$ ipython --no-banner

In [1]: import numpy as np

In [2]: np.set_printoptions(precision=1, suppress=True, linewidth=160)

In [3]: rng = np.random.default_rng(3195)

In [4]: z = rng.integers(0, 2, 14)

In [5]: data = (z[:, None] == z) * -3 + np.eye(14)

In [6]: data
Out[6]: 
array([[-2., -3.,  0., -3.,  0., -3., -3., -3.,  0.,  0., -3.,  0.,  0.,  0.],
       [-3., -2.,  0., -3.,  0., -3., -3., -3.,  0.,  0., -3.,  0.,  0.,  0.],
       [ 0.,  0., -2.,  0., -3.,  0.,  0.,  0., -3., -3.,  0., -3., -3., -3.],
       [-3., -3.,  0., -2.,  0., -3., -3., -3.,  0.,  0., -3.,  0.,  0.,  0.],
       [ 0.,  0., -3.,  0., -2.,  0.,  0.,  0., -3., -3.,  0., -3., -3., -3.],
       [-3., -3.,  0., -3.,  0., -2., -3., -3.,  0.,  0., -3.,  0.,  0.,  0.],
       [-3., -3.,  0., -3.,  0., -3., -2., -3.,  0.,  0., -3.,  0.,  0.,  0.],
       [-3., -3.,  0., -3.,  0., -3., -3., -2.,  0.,  0., -3.,  0.,  0.,  0.],
       [ 0.,  0., -3.,  0., -3.,  0.,  0.,  0., -2., -3.,  0., -3., -3., -3.],
       [ 0.,  0., -3.,  0., -3.,  0.,  0.,  0., -3., -2.,  0., -3., -3., -3.],
       [-3., -3.,  0., -3.,  0., -3., -3., -3.,  0.,  0., -2.,  0.,  0.,  0.],
       [ 0.,  0., -3.,  0., -3.,  0.,  0.,  0., -3., -3.,  0., -2., -3., -3.],
       [ 0.,  0., -3.,  0., -3.,  0.,  0.,  0., -3., -3.,  0., -3., -2., -3.],
       [ 0.,  0., -3.,  0., -3.,  0.,  0.,  0., -3., -3.,  0., -3., -3., -2.]])

In [7]: np.abs(np.linalg.svd(data)[2][-1])
Out[7]: array([0. , 0.1, 0.1, 0.4, 0.3, 0.1, 0.4, 0.1, 0.2, 0.2, 0.2, 0.1, 0.3, 0.6])

In [8]: z = rng.permutation(14)

In [9]: B = data[:, z] * rng.choice([-1, 1], 14)

In [10]: B
Out[10]: 
array([[-3.,  0.,  0., -0., -3.,  3., -3., -0.,  3., -2.,  0.,  3., -0., -0.],
       [-3.,  0.,  0., -0., -2.,  3., -3., -0.,  3., -3.,  0.,  3., -0., -0.],
       [ 0., -3., -3.,  3.,  0., -0.,  0.,  2., -0.,  0., -3., -0.,  3.,  3.],
       [-3.,  0.,  0., -0., -3.,  3., -3., -0.,  2., -3.,  0.,  3., -0., -0.],
       [ 0., -3., -3.,  3.,  0., -0.,  0.,  3., -0.,  0., -3., -0.,  2.,  3.],
       [-3.,  0.,  0., -0., -3.,  3., -2., -0.,  3., -3.,  0.,  3., -0., -0.],
       [-2.,  0.,  0., -0., -3.,  3., -3., -0.,  3., -3.,  0.,  3., -0., -0.],
       [-3.,  0.,  0., -0., -3.,  3., -3., -0.,  3., -3.,  0.,  2., -0., -0.],
       [ 0., -3., -2.,  3.,  0., -0.,  0.,  3., -0.,  0., -3., -0.,  3.,  3.],
       [ 0., -3., -3.,  2.,  0., -0.,  0.,  3., -0.,  0., -3., -0.,  3.,  3.],
       [-3.,  0.,  0., -0., -3.,  2., -3., -0.,  3., -3.,  0.,  3., -0., -0.],
       [ 0., -3., -3.,  3.,  0., -0.,  0.,  3., -0.,  0., -2., -0.,  3.,  3.],
       [ 0., -3., -3.,  3.,  0., -0.,  0.,  3., -0.,  0., -3., -0.,  3.,  2.],
       [ 0., -2., -3.,  3.,  0., -0.,  0.,  3., -0.,  0., -3., -0.,  3.,  3.]])

In [11]: U, _, VT = np.linalg.svd(data.T @ B)

In [12]: z
Out[12]: array([ 6, 13,  8,  9,  1, 10,  5,  2,  3,  0, 11,  7,  4, 12])

In [13]: B = data / np.sqrt((data ** 2).mean(axis=1, keepdims=True))

In [14]: np.linalg.matrix_rank(data - data.mean(axis=1, keepdims=True))
Out[14]: np.int64(13)

In [15]: np.linalg.matrix_rank(B) == np.linalg.matrix_rank(data)
Out[15]: np.True_

In [16]: np.linalg.norm(B, axis=1)
Out[16]: array([3.7, 3.7, 3.7, 3.7, 3.7, 3.7, 3.7, 3.7, 3.7, 3.7, 3.7, 3.7, 3.7, 3.7])

In [17]: B[0]
Out[17]: array([-1. , -1.5,  0. , -1.5,  0. , -1.5, -1.5, -1.5,  0. ,  0. , -1.5,  0. ,  0. ,  0. ])

In [18]: U, sigma, VT = np.linalg.svd(data)

In [19]: sigma
Out[19]: array([20., 20.,  1.,  1.,  1.,  1.,  1.,  1.,  1.,  1.,  1.,  1.,  1.,  1.])

In [20]: np.argmax(sigma[:-1] / (sigma[1:] + 1e-6)) + 1
Out[20]: np.int64(2)

In [21]: B = U[:, :2] @ np.diag(sigma[:2]) @ VT[:2]

In [22]: round(np.linalg.norm(data - B) / np.linalg.norm(data), 1)
Out[22]: np.float64(0.1)

In [23]: np.round(np.linalg.norm(data - B, 2), 1), round(sigma[2], 1)
Out[23]: (np.float64(1.0), np.float64(1.0))

In [24]: np.linalg.matrix_rank(data, rtol=0.05)
Out[24]: np.int64(2)

In [25]: np.linalg.matrix_rank(B)
Out[25]: np.int64(2)

In [26]: np.round(np.abs(data - B).max(), 1)
Out[26]: np.float64(0.9)

In [27]: feats = np.array([[12.0, 2.0, -3.0, -2.0],
    ...:     [6.0, 13.0, -6.0, -4.0],
    ...:     [6.0, 12.0, -5.0, -4.0],
    ...:     [6.0, 12.0, -9.0, 0.0]])

In [28]: feats
Out[28]: 
array([[12.,  2., -3., -2.],
       [ 6., 13., -6., -4.],
       [ 6., 12., -5., -4.],
       [ 6., 12., -9.,  0.]])

In [29]: B = feats / np.sqrt((feats ** 2).mean(axis=1, keepdims=True))

In [30]: np.linalg.norm(B, axis=1)
Out[30]: array([2., 2., 2., 2.])

In [31]: hat = np.triu(np.array([[-2, -4, 5, 4], [1, -2, 3, 8], [9, 3, 8, 5], [1, 6, 1, -2]]), 1) + np.eye(4)

In [32]: B = hat @ feats @ np.linalg.inv(hat)

In [33]: B
Out[33]: 
array([[   42.,   226.,  -928.,  2658.],
       [   72.,   433., -1752.,  4992.],
       [   36.,   216.,  -878.,  2514.],
       [    6.,    36.,  -147.,   423.]])

In [34]: np.argsort(-np.linalg.norm(feats, axis=0).round(6), kind="stable")[:3]
Out[34]: array([1, 0, 2])

In [35]: np.abs(np.linalg.svd(feats)[2][-1])
Out[35]: array([0.2, 0.4, 0.7, 0.6])

In [36]: mat = rng.normal(size=(43, 12)) + 3 * np.array([-1, 3, -1, -1, 0, -2, 2, -5, -2, 2, -3, 5])

In [37]: mat.round(1) + 0
Out[37]: 
array([[ -3. ,   9.1,  -4. ,  -2.1,   1.2,  -6.6,   7.2, -13.2,  -5. ,   7.7,  -8.6,  14.7],
       [ -1.6,   8.4,  -2.7,  -3.6,  -0.3,  -5.1,   4.5, -15. ,  -4.3,   5.6, -10.5,  16.6],
       [ -2.6,  10.9,  -2.6,  -4. ,   2.2,  -5.6,   5.3, -15.4,  -7. ,   6.8,  -8.8,  16. ],
       [ -1.7,   9.8,  -3.6,  -2.9,  -1.8,  -5. ,   5.9, -15.2,  -4.5,   5.6,  -8.1,  15.8],
       [ -4.8,   9.7,  -4.3,  -0.9,  -1.3,  -7.5,   7.6, -16.3,  -6.2,   5.7, -10.3,  14.2],
       [ -4.4,  10. ,   0. ,  -2.1,   0.3,  -4.7,   7.5, -15.3,  -5.2,   6.5, -10.6,  13.2],
       [ -2.4,   8.6,  -1.7,  -1.5,  -0.2,  -5.6,   5.2, -14.8,  -7.6,   5.2,  -7.7,  14. ],
       [ -3.9,  11.3,  -4.4,  -4.4,  -0.9,  -7.8,   7.1, -14.7,  -6.8,   6.3,  -8.7,  14.2],
       [ -3.2,   9. ,  -1.4,  -3.2,   1.1,  -6.5,   5.9, -14.7,  -6.1,   6. ,  -9.1,  13.6],
       [ -2. ,   8.5,  -1.7,  -1.8,   0.8,  -5.4,   5.7, -14.3,  -5.2,   6.7,  -9.6,  15.2],
       [ -4.9,   8.3,  -2.6,  -1.8,   1.3,  -5.9,   5.4, -13.1,  -5.8,   6.2,  -9.1,  16.1],
       [ -2.7,   8.4,  -4. ,  -3.3,  -0.4,  -5.8,   5.5, -16.6,  -7.2,   5.6, -11.3,  14.2],
       [ -3. ,   8.9,  -2.2,  -3.8,  -0.6,  -5.9,   5.6, -15.6,  -5.1,   4.9,  -8.3,  16.8],
       [ -3.9,  10.9,  -4.3,  -3.9,   0.9,  -6. ,   6.1, -16.6,  -4.9,   5.6,  -9. ,  14.8],
       [ -4.1,   9.3,  -3. ,  -4.3,  -0.8,  -7. ,   6. , -13.8,  -5.7,   5.3,  -9.3,  13.5],
       [ -3.5,   9.9,  -4.7,  -4.5,   0. ,  -5.3,   5.7, -15.7,  -5.5,   6.5,  -8.5,  15. ],
       [ -3.2,   9.4,  -4.1,  -3.7,   1. ,  -5.6,   6.5, -14.8,  -4.3,   4.8,  -8.8,  14.2],
       [ -5. ,   8.7,  -3.1,  -2.6,  -0.8,  -7.1,   6.6, -15.2,  -6.3,   5.7,  -8.1,  15.4],
       [ -2. ,   8.3,  -3.1,  -2.4,  -0.7,  -6.3,   5.7, -14.8,  -5.8,   6.3, -10.9,  15.1],
       [ -1.2,   8.2,  -3.3,  -3.4,   0.5,  -5.8,   5.9, -14.1,  -5.1,   6. ,  -9.2,  16. ],
       [ -2.6,   9. ,  -3.8,  -4.4,  -0.7,  -6.3,   5.6, -14.9,  -5.1,   6.5,  -8.2,  15.3],
       [ -4.6,   9.7,  -3.2,  -2.7,  -1.4,  -6.3,   5.9, -16. ,  -6.8,   4.9,  -9.9,  14.5],
       [ -3.5,   7.2,  -1.5,  -2.3,   0.3,  -5.4,   5.5, -14.1,  -5.1,   5.9,  -8.4,  14.5],
       [ -2.8,   8.3,  -3.3,  -2.2,  -1. ,  -6.6,   5.3, -13.4,  -6.1,   5.6, -10.4,  14.5],
       [ -1.8,   9. ,  -2.9,  -3.9,  -1.5,  -6.6,   4.6, -15.4,  -6.2,   6. ,  -8.5,  15.5],
       [ -2.5,   9.6,  -3.7,  -5. ,   1.3,  -3.8,   7.4, -15.8,  -6.3,   5.6,  -9.2,  15.2],
       [ -2.5,   8.2,  -1.7,  -2.4,  -1. ,  -6.6,   5.9, -15.3,  -5.3,   6.3,  -9.8,  15.2],
       [ -2.9,   9.4,  -3.3,  -5.3,   0. ,  -6.3,   6. , -14.5,  -8.3,   6.7,  -9.2,  14.4],
       [ -1.3,  10.2,  -2.6,  -2.9,   0.8,  -5.7,   7.2, -14.5,  -6.3,   5.2,  -6.5,  15. ],
       [ -3.1,   8.7,  -1.4,  -2.6,   0. ,  -6.8,   5.8, -15.3,  -7.1,   6.1, -10.3,  14.5],
       [ -3.5,   7.3,  -3.6,  -1.4,   1.1,  -4.4,   4.9, -16.5,  -6.9,   8.5,  -8.1,  13.7],
       [ -3.6,  10.7,  -1.5,  -4. ,   0.3,  -6.5,   5.2, -15.2,  -5.7,   6.7,  -8.8,  15.6],
       [ -4.3,   9.9,  -2.9,  -2.9,   1.1,  -6.7,   6.3, -12.9,  -5.2,   6.7,  -8.9,  14.6],
       [ -2.6,  10. ,  -2.1,  -2.5,   0.6,  -6. ,   6.6, -15.1,  -6.8,   7.5,  -8.5,  15.1],
       [ -1.7,   8.8,  -3.1,  -3. ,   0. ,  -6. ,   3.6, -13.6,  -4.8,   5.6,  -8.6,  13.9],
       [ -2.6,   8.3,  -4.3,  -1.3,   1.1,  -4.6,   6. , -13.6,  -4.6,   7.7,  -9.3,  14.1],
       [ -1.6,   9.1,  -3. ,  -2.4,  -0.2,  -6.3,   6.1, -15.8,  -6.7,   5.8,  -8.3,  15.5],
       [ -3.4,   9.9,  -2.9,  -3.4,   0.8,  -6.9,   5.9, -15.2,  -6.2,   5. ,  -8.5,  15. ],
       [ -3.1,   7.5,  -2.4,  -2.9,  -2.2,  -7.4,   4.9, -15.5,  -6.8,   5. ,  -9.5,  14.3],
       [ -2.1,  10.3,  -4.2,  -3.4,   0. ,  -8.2,   5.5, -15.7,  -5.2,   8. ,  -7.5,  15.2],
       [ -4.8,   9.1,  -3.1,  -3.1,   0.2,  -6.5,   6.4, -14.2,  -6.2,   5. ,  -9. ,  16.3],
       [ -5.5,  10.1,  -2.2,  -2.2,   0.4,  -6.1,   6. , -16. ,  -6.5,   6.8,  -8.7,  15.5],
       [ -2. ,   9.2,  -2.2,  -2. ,   0.6,  -6. ,   5.9, -15.4,  -8.4,   5.8,  -8.8,  15.4]])

In [38]: Xc = mat - mat.mean(axis=0)

In [39]: V = np.linalg.svd(Xc)[2][:1]

In [40]: B = Xc - Xc @ V.T @ V

In [41]: np.cov(Xc @ V.T, rowvar=False)
Out[41]: array(1.8)
